>>> import numpy as np
>>> np.set_printoptions(suppress=True, linewidth=160)
>>> E = np.load("test1.npy")
>>> E
array([[ 0, -2,  1, -1, -1,  2,  1],
       [ 0,  0,  0, -2,  2,  1,  1],
       [ 0,  0,  0,  1,  0, -2, -2],
       [ 0,  0,  0,  0, -2,  2,  2],
       [ 0,  0,  0,  0,  0,  1, -1],
       [ 0,  0,  0,  0,  0,  0,  2],
       [ 0,  0,  0,  0,  0,  0,  0]])
>>> np.prod(np.diag(E)), np.round(np.linalg.det(E), 2)
(np.int64(0), np.float64(0.0))
>>> np.round(np.sort(np.linalg.eigvals(E)), 2)
array([0., 0., 0., 0., 0., 0., 0.])
>>> [int(np.linalg.matrix_rank(np.linalg.matrix_power(E, p))) for p in range(1, 8)]
[5, 4, 3, 2, 1, 0, 0]
>>> E @ E
array([[ 0,  0,  0,  5, -2, -7, -1],
       [ 0,  0,  0,  0,  4, -2, -4],
       [ 0,  0,  0,  0, -2,  2, -2],
       [ 0,  0,  0,  0,  0, -2,  6],
       [ 0,  0,  0,  0,  0,  0,  2],
       [ 0,  0,  0,  0,  0,  0,  0],
       [ 0,  0,  0,  0,  0,  0,  0]])
>>> left, sigma, vt = np.linalg.svd(E)
>>> sigma.round(2) + 0
array([5.42, 3.31, 2.47, 1.58, 0.36, 0.  , 0.  ])
>>> B = left[:, :5] @ np.diag(sigma[:5]) @ vt[:5]
>>> B.round(2) + 0
array([[ 0., -2.,  1., -1., -1.,  2.,  1.],
       [ 0.,  0.,  0., -2.,  2.,  1.,  1.],
       [ 0.,  0.,  0.,  1.,  0., -2., -2.],
       [ 0.,  0.,  0.,  0., -2.,  2.,  2.],
       [ 0.,  0.,  0.,  0.,  0.,  1., -1.],
       [ 0.,  0.,  0.,  0.,  0.,  0.,  2.],
       [ 0.,  0.,  0.,  0.,  0.,  0.,  0.]])
>>> np.round(np.linalg.norm(E - B) / np.linalg.norm(E), 2)
np.float64(0.0)
>>> np.round(np.trace(np.linalg.pinv(E) @ E), 2)
np.float64(5.0)
>>> np.allclose(E[:-1].T @ np.linalg.lstsq(E[:-1].T, E[-1])[0], E[-1])
True
>>> np.round(E @ np.linalg.pinv(E) @ E, 2) + 0
array([[ 0., -2.,  1., -1., -1.,  2.,  1.],
       [ 0.,  0.,  0., -2.,  2.,  1.,  1.],
       [ 0.,  0.,  0.,  1.,  0., -2., -2.],
       [ 0.,  0.,  0.,  0., -2.,  2.,  2.],
       [ 0.,  0.,  0.,  0.,  0.,  1., -1.],
       [ 0.,  0.,  0.,  0.,  0.,  0.,  2.],
       [ 0.,  0.,  0.,  0.,  0.,  0.,  0.]])
>>> np.linalg.lstsq(E[:-1].T, E[-1])[2]
np.int32(5)
>>> left, sigma, vt = np.linalg.svd(E)
>>> evecs = vt[:(sigma > 1e-8).sum()]
>>> rng = np.random.default_rng(7788)
>>> vec = E[6] + 2 * E[3] + rng.integers(2) * np.eye(7)[1]
>>> vec
array([ 0.,  1.,  0.,  0., -4.,  4.,  4.])
>>> np.allclose(evecs.T @ evecs @ vec, vec)
False
>>> round(np.linalg.norm(vec - evecs.T @ evecs @ vec), 2)
np.float64(0.45)
>>> np.round(np.diag(evecs.T @ evecs), 2)
array([0. , 0.8, 0.2, 1. , 1. , 1. , 1. ])
